$ ipython --no-banner

In [1]: import numpy as np

In [2]: np.set_printoptions(precision=1, suppress=True, linewidth=160)

In [3]: def rnd(a):
   ...:     return np.round(a, 1) + 0
   ...: 

In [4]: m1 = np.loadtxt("test12.csv", delimiter=",")

In [5]: m1
Out[5]: 
array([[-3., -3.,  3.,  4.,  0., -2.,  8., -1.],
       [ 8.,  0., -7., -9., -6.,  1.,  9.,  9.],
       [ 6., -8., -6., -8.,  8.,  3., -9.,  6.],
       [-6., -4.,  6.,  2.,  6.,  1.,  4., -6.],
       [-9.,  0.,  4.,  1.,  7., -5.,  8.,  4.],
       [-9.,  2.,  8., -1.,  3.,  0., -7., -2.],
       [-9., -3., -3.,  6., -9.,  7., -7.,  4.],
       [-7., -2.,  8.,  6., -7.,  6.,  9., -4.],
       [-6.,  5., -3.,  3., -1., -8.,  4., -8.],
       [ 9.,  6., -7.,  9.,  8.,  7., -2.,  8.]])

In [6]: vec = np.array([-3, 1, 2, -2, 0, -3, -1, 1])

In [7]: rhs = m1 @ vec

In [8]: rnd(np.linalg.lstsq(m1, rhs)[0])
Out[8]: array([-3.,  1.,  2., -2.,  0., -3., -1.,  1.])

In [9]: rng = np.random.default_rng(136897)

In [10]: rhs = rhs + 0.1 * rng.normal(size=10)

In [11]: rnd(rhs)
Out[11]: array([  1.2, -22.8, -15.9,   9. ,  44.2,  52.1,  -3.9,  -8. ,  23.1, -64.1])

In [12]: b, *_ = np.linalg.lstsq(m1, rhs)

In [13]: b.round()
Out[13]: array([-3.,  1.,  2., -2.,  0., -3., -1.,  1.])

In [14]: rnd(np.linalg.norm(rhs - m1 @ b))
Out[14]: np.float64(0.2)

In [15]: rnd(m1.T @ (rhs - m1 @ b))
Out[15]: array([0., 0., 0., 0., 0., 0., 0., 0.])

In [16]: other = np.c_[m1[:, :2] @ np.array([[-1, -5], [9, 2]]), np.array([0, 2, -9, 8, -6, 2, 9, -7, -2, 4])]

In [17]: other
Out[17]: 
array([[-24.,   9.,   0.],
       [ -8., -40.,   2.],
       [-78., -46.,  -9.],
       [-30.,  22.,   8.],
       [  9.,  45.,  -6.],
       [ 27.,  49.,   2.],
       [-18.,  39.,   9.],
       [-11.,  31.,  -7.],
       [ 51.,  40.,  -2.],
       [ 45., -33.,   4.]])

In [18]: np.linalg.matrix_rank(other)
Out[18]: np.int64(3)

In [19]: idx = rng.permutation(8)

In [20]: other = m1[:, idx] * rng.choice([-1, 1], 8)

In [21]: other
Out[21]: 
array([[-3., -8.,  0., -4., -3.,  2., -1.,  3.],
       [ 0., -9., -6.,  9.,  7., -1.,  9., -8.],
       [-8.,  9.,  8.,  8.,  6., -3.,  6., -6.],
       [-4., -4.,  6., -2., -6., -1., -6.,  6.],
       [ 0., -8.,  7., -1., -4.,  5.,  4.,  9.],
       [ 2.,  7.,  3.,  1., -8., -0., -2.,  9.],
       [-3.,  7., -9., -6.,  3., -7.,  4.,  9.],
       [-2., -9., -7., -6., -8., -6., -4.,  7.],
       [ 5., -4., -1., -3.,  3.,  8., -8.,  6.],
       [ 6.,  2.,  8., -9.,  7., -7.,  8., -9.]])

In [22]: Uu, _, Vt = np.linalg.svd(m1.T @ other)

In [23]: rnd(np.linalg.lstsq(m1, other)[0])
Out[23]: 
array([[ 0.,  0.,  0.,  0.,  0.,  0.,  0., -1.],
       [ 1.,  0.,  0.,  0.,  0.,  0.,  0.,  0.],
       [ 0.,  0.,  0.,  0., -1.,  0.,  0.,  0.],
       [ 0.,  0.,  0., -1.,  0.,  0.,  0.,  0.],
       [ 0.,  0.,  1.,  0.,  0.,  0.,  0.,  0.],
       [ 0.,  0.,  0.,  0.,  0., -1.,  0.,  0.],
       [ 0., -1.,  0.,  0.,  0.,  0.,  0.,  0.],
       [ 0.,  0.,  0.,  0.,  0.,  0.,  1.,  0.]])
